$ python3 -q
>>> import numpy as np
>>> np.set_printoptions(precision=2, suppress=True, linewidth=200, sign=" ")
>>> rd = lambda a: np.round(a, 2) + 0
>>> K = np.load("sample19.npy")
>>> print(K)
[[ 0  1  0  0  0  0  0  0  0  0  0]
 [ 0  0  0  0  0  0  0  0  0  1  0]
 [ 0  0  0  0  0  0  0  0  0  0  1]
 [ 0  0  0  0  0  0  0  1  0  0  0]
 [ 1  0  0  0  0  0  0  0  0  0  0]
 [ 0  0  0  0  0  0  0  0  1  0  0]
 [ 0  0  0  1  0  0  0  0  0  0  0]
 [ 0  0  0  0  0  0  1  0  0  0  0]
 [ 0  0  0  0  1  0  0  0  0  0  0]
 [ 0  0  0  0  0  1  0  0  0  0  0]
 [ 0  0  1  0  0  0  0  0  0  0  0]]
>>> x = np.array([1, 4, 1, 3, 2, 5, 2, 2, 7, 5, 6])
>>> target = K @ x
>>> b, lr = np.zeros(11), 1 / np.linalg.norm(K, 2) ** 2
>>> for i in range(10):
...     b -= lr * K.T @ (K @ b - target)
...     if i % 2 == 0: print(i, round(np.linalg.norm(K @ b - target), 2))
... 
0 0.0
2 0.0
4 0.0
6 0.0
8 0.0
>>> print(rd(np.linalg.cond(K)))
1.0
>>> print(b)
[ 1.  4.  1.  3.  2.  5.  2.  2.  7.  5.  6.]
>>> np.linalg.matrix_power(K, 2)
array([[ 0,  0,  0,  0,  0,  0,  0,  0,  0,  1,  0],
       [ 0,  0,  0,  0,  0,  1,  0,  0,  0,  0,  0],
       [ 0,  0,  1,  0,  0,  0,  0,  0,  0,  0,  0],
       [ 0,  0,  0,  0,  0,  0,  1,  0,  0,  0,  0],
       [ 0,  1,  0,  0,  0,  0,  0,  0,  0,  0,  0],
       [ 0,  0,  0,  0,  1,  0,  0,  0,  0,  0,  0],
       [ 0,  0,  0,  0,  0,  0,  0,  1,  0,  0,  0],
       [ 0,  0,  0,  1,  0,  0,  0,  0,  0,  0,  0],
       [ 1,  0,  0,  0,  0,  0,  0,  0,  0,  0,  0],
       [ 0,  0,  0,  0,  0,  0,  0,  0,  1,  0,  0],
       [ 0,  0,  0,  0,  0,  0,  0,  0,  0,  0,  1]])
>>> K.sum(axis=1)
array([ 1,  1,  1,  1,  1,  1,  1,  1,  1,  1,  1])
>>> pr = np.eye(11)[7]
>>> for _ in range(3):
...     pr = pr @ K
...     print(pr.round(2))
... 
[ 0.  0.  0.  0.  0.  0.  1.  0.  0.  0.  0.]
[ 0.  0.  0.  1.  0.  0.  0.  0.  0.  0.  0.]
[ 0.  0.  0.  0.  0.  0.  0.  1.  0.  0.  0.]
>>> rng = np.random.default_rng(61273)
>>> data = np.eye(14, dtype=int)[rng.permutation(14)]
>>> data
array([[ 0,  0,  0,  0,  0,  0,  0,  1,  0,  0,  0,  0,  0,  0],
       [ 0,  0,  0,  0,  0,  1,  0,  0,  0,  0,  0,  0,  0,  0],
       [ 0,  0,  0,  0,  0,  0,  0,  0,  0,  0,  1,  0,  0,  0],
       [ 0,  0,  0,  0,  0,  0,  0,  0,  0,  0,  0,  0,  1,  0],
       [ 0,  1,  0,  0,  0,  0,  0,  0,  0,  0,  0,  0,  0,  0],
       [ 1,  0,  0,  0,  0,  0,  0,  0,  0,  0,  0,  0,  0,  0],
       [ 0,  0,  0,  0,  0,  0,  0,  0,  0,  0,  0,  1,  0,  0],
       [ 0,  0,  0,  1,  0,  0,  0,  0,  0,  0,  0,  0,  0,  0],
       [ 0,  0,  0,  0,  0,  0,  0,  0,  1,  0,  0,  0,  0,  0],
       [ 0,  0,  0,  0,  0,  0,  0,  0,  0,  1,  0,  0,  0,  0],
       [ 0,  0,  0,  0,  0,  0,  1,  0,  0,  0,  0,  0,  0,  0],
       [ 0,  0,  1,  0,  0,  0,  0,  0,  0,  0,  0,  0,  0,  0],
       [ 0,  0,  0,  0,  1,  0,  0,  0,  0,  0,  0,  0,  0,  0],
       [ 0,  0,  0,  0,  0,  0,  0,  0,  0,  0,  0,  0,  0,  1]])
>>> cov = data.T @ data
>>> np.diag(cov)
array([ 1,  1,  1,  1,  1,  1,  1,  1,  1,  1,  1,  1,  1,  1])
>>> (data @ data.T).shape
(14, 14)
>>> rd(np.linalg.svd(data, compute_uv=False) ** 2)
array([ 1.,  1.,  1.,  1.,  1.,  1.,  1.,  1.,  1.,  1.,  1.,  1.,  1.,  1.])
>>> r0 = np.array([-2, -3, 0, -1, 5, -2, 2, 2, -4, -4, -3])
>>> X = np.array([np.roll(r0, i) for i in range(11)])
>>> X
array([[-2, -3,  0, -1,  5, -2,  2,  2, -4, -4, -3],
       [-3, -2, -3,  0, -1,  5, -2,  2,  2, -4, -4],
       [-4, -3, -2, -3,  0, -1,  5, -2,  2,  2, -4],
       [-4, -4, -3, -2, -3,  0, -1,  5, -2,  2,  2],
       [ 2, -4, -4, -3, -2, -3,  0, -1,  5, -2,  2],
       [ 2,  2, -4, -4, -3, -2, -3,  0, -1,  5, -2],
       [-2,  2,  2, -4, -4, -3, -2, -3,  0, -1,  5],
       [ 5, -2,  2,  2, -4, -4, -3, -2, -3,  0, -1],
       [-1,  5, -2,  2,  2, -4, -4, -3, -2, -3,  0],
       [ 0, -1,  5, -2,  2,  2, -4, -4, -3, -2, -3],
       [-3,  0, -1,  5, -2,  2,  2, -4, -4, -3, -2]])
>>> (X - X.T) / 2
array([[ 0. ,  0. ,  2. ,  1.5,  1.5, -2. ,  2. , -1.5, -1.5, -2. ,  0. ],
       [ 0. ,  0. ,  0. ,  2. ,  1.5,  1.5, -2. ,  2. , -1.5, -1.5, -2. ],
       [-2. ,  0. ,  0. ,  0. ,  2. ,  1.5,  1.5, -2. ,  2. , -1.5, -1.5],
       [-1.5, -2. ,  0. ,  0. ,  0. ,  2. ,  1.5,  1.5, -2. ,  2. , -1.5],
       [-1.5, -1.5, -2. ,  0. ,  0. ,  0. ,  2. ,  1.5,  1.5, -2. ,  2. ],
       [ 2. , -1.5, -1.5, -2. ,  0. ,  0. ,  0. ,  2. ,  1.5,  1.5, -2. ],
       [-2. ,  2. , -1.5, -1.5, -2. ,  0. ,  0. ,  0. ,  2. ,  1.5,  1.5],
       [ 1.5, -2. ,  2. , -1.5, -1.5, -2. ,  0. ,  0. ,  0. ,  2. ,  1.5],
       [ 1.5,  1.5, -2. ,  2. , -1.5, -1.5, -2. ,  0. ,  0. ,  0. ,  2. ],
       [ 2. ,  1.5,  1.5, -2. ,  2. , -1.5, -1.5, -2. ,  0. ,  0. ,  0. ],
       [ 0. ,  2. ,  1.5,  1.5, -2. ,  2. , -1.5, -1.5, -2. ,  0. ,  0. ]])
>>> np.trace(X)
np.int64(-22)
>>> (X + X.T) / 2
array([[-2. , -3. , -2. , -2.5,  3.5,  0. ,  0. ,  3.5, -2.5, -2. , -3. ],
       [-3. , -2. , -3. , -2. , -2.5,  3.5,  0. ,  0. ,  3.5, -2.5, -2. ],
       [-2. , -3. , -2. , -3. , -2. , -2.5,  3.5,  0. ,  0. ,  3.5, -2.5],
       [-2.5, -2. , -3. , -2. , -3. , -2. , -2.5,  3.5,  0. ,  0. ,  3.5],
       [ 3.5, -2.5, -2. , -3. , -2. , -3. , -2. , -2.5,  3.5,  0. ,  0. ],
       [ 0. ,  3.5, -2.5, -2. , -3. , -2. , -3. , -2. , -2.5,  3.5,  0. ],
       [ 0. ,  0. ,  3.5, -2.5, -2. , -3. , -2. , -3. , -2. , -2.5,  3.5],
       [ 3.5,  0. ,  0. ,  3.5, -2.5, -2. , -3. , -2. , -3. , -2. , -2.5],
       [-2.5,  3.5,  0. ,  0. ,  3.5, -2.5, -2. , -3. , -2. , -3. , -2. ],
       [-2. , -2.5,  3.5,  0. ,  0. ,  3.5, -2.5, -2. , -3. , -2. , -3. ],
       [-3. , -2. , -2.5,  3.5,  0. ,  0. ,  3.5, -2.5, -2. , -3. , -2. ]])
>>> np.allclose(X, X.T)
False
>>> np.linalg.matrix_power(X, 2)
array([[ 42, -24,  -1, -22, -34, -34,  25,  10,  57,  25,  56],
       [ 56,  42, -24,  -1, -22, -34, -34,  25,  10,  57,  25],
       [ 25,  56,  42, -24,  -1, -22, -34, -34,  25,  10,  57],
       [ 57,  25,  56,  42, -24,  -1, -22, -34, -34,  25,  10],
       [ 10,  57,  25,  56,  42, -24,  -1, -22, -34, -34,  25],
       [ 25,  10,  57,  25,  56,  42, -24,  -1, -22, -34, -34],
       [-34,  25,  10,  57,  25,  56,  42, -24,  -1, -22, -34],
       [-34, -34,  25,  10,  57,  25,  56,  42, -24,  -1, -22],
       [-22, -34, -34,  25,  10,  57,  25,  56,  42, -24,  -1],
       [ -1, -22, -34, -34,  25,  10,  57,  25,  56,  42, -24],
       [-24,  -1, -22, -34, -34,  25,  10,  57,  25,  56,  42]])
>>> X @ X
array([[ 42, -24,  -1, -22, -34, -34,  25,  10,  57,  25,  56],
       [ 56,  42, -24,  -1, -22, -34, -34,  25,  10,  57,  25],
       [ 25,  56,  42, -24,  -1, -22, -34, -34,  25,  10,  57],
       [ 57,  25,  56,  42, -24,  -1, -22, -34, -34,  25,  10],
       [ 10,  57,  25,  56,  42, -24,  -1, -22, -34, -34,  25],
       [ 25,  10,  57,  25,  56,  42, -24,  -1, -22, -34, -34],
       [-34,  25,  10,  57,  25,  56,  42, -24,  -1, -22, -34],
       [-34, -34,  25,  10,  57,  25,  56,  42, -24,  -1, -22],
       [-22, -34, -34,  25,  10,  57,  25,  56,  42, -24,  -1],
       [ -1, -22, -34, -34,  25,  10,  57,  25,  56,  42, -24],
       [-24,  -1, -22, -34, -34,  25,  10,  57,  25,  56,  42]])
>>> out = np.linalg.inv(data)
>>> rd(np.linalg.cond(data))
np.float64(1.0)
>>> np.allclose(out, data.T)
True
>>> rd(np.linalg.det(data) * np.linalg.det(out))
np.float64(1.0)
>>> z = rng.permutation(11)
>>> z
array([  0,   6,   8,   3,   4,   2,   1,   7,  10,   5,   9])
>>> out = X[z][:, z]
>>> print(np.allclose(out, X))
False
>>> out
array([[-2,  2, -4, -1,  5,  0, -3,  2, -3, -2, -4],
       [-2, -2,  0, -4, -4,  2,  2, -3,  5, -3, -1],
       [-1, -4, -2,  2,  2, -2,  5, -3,  0, -4, -3],
       [-4, -1, -2, -2, -3, -3, -4,  5,  2,  0,  2],
       [ 2,  0,  5, -3, -2, -4, -4, -1,  2, -3, -2],
       [-4,  5,  2, -3,  0, -2, -3, -2, -4, -1,  2],
       [-3, -2,  2,  0, -1, -3, -2,  2, -4,  5, -4],
       [ 5, -3, -3,  2, -4,  2, -2, -2, -1, -4,  0],
       [-3,  2, -4,  5, -2, -1,  0, -4, -2,  2, -3],
       [ 2, -3, -1, -4, -3, -4,  2,  0, -2, -2,  5],
       [ 0, -4, -3, -2,  2,  5, -1, -4, -3,  2, -2]])
>>> np.diag(out)
array([-2, -2, -2, -2, -2, -2, -2, -2, -2, -2, -2])
>>> print(np.trace(out))
-22
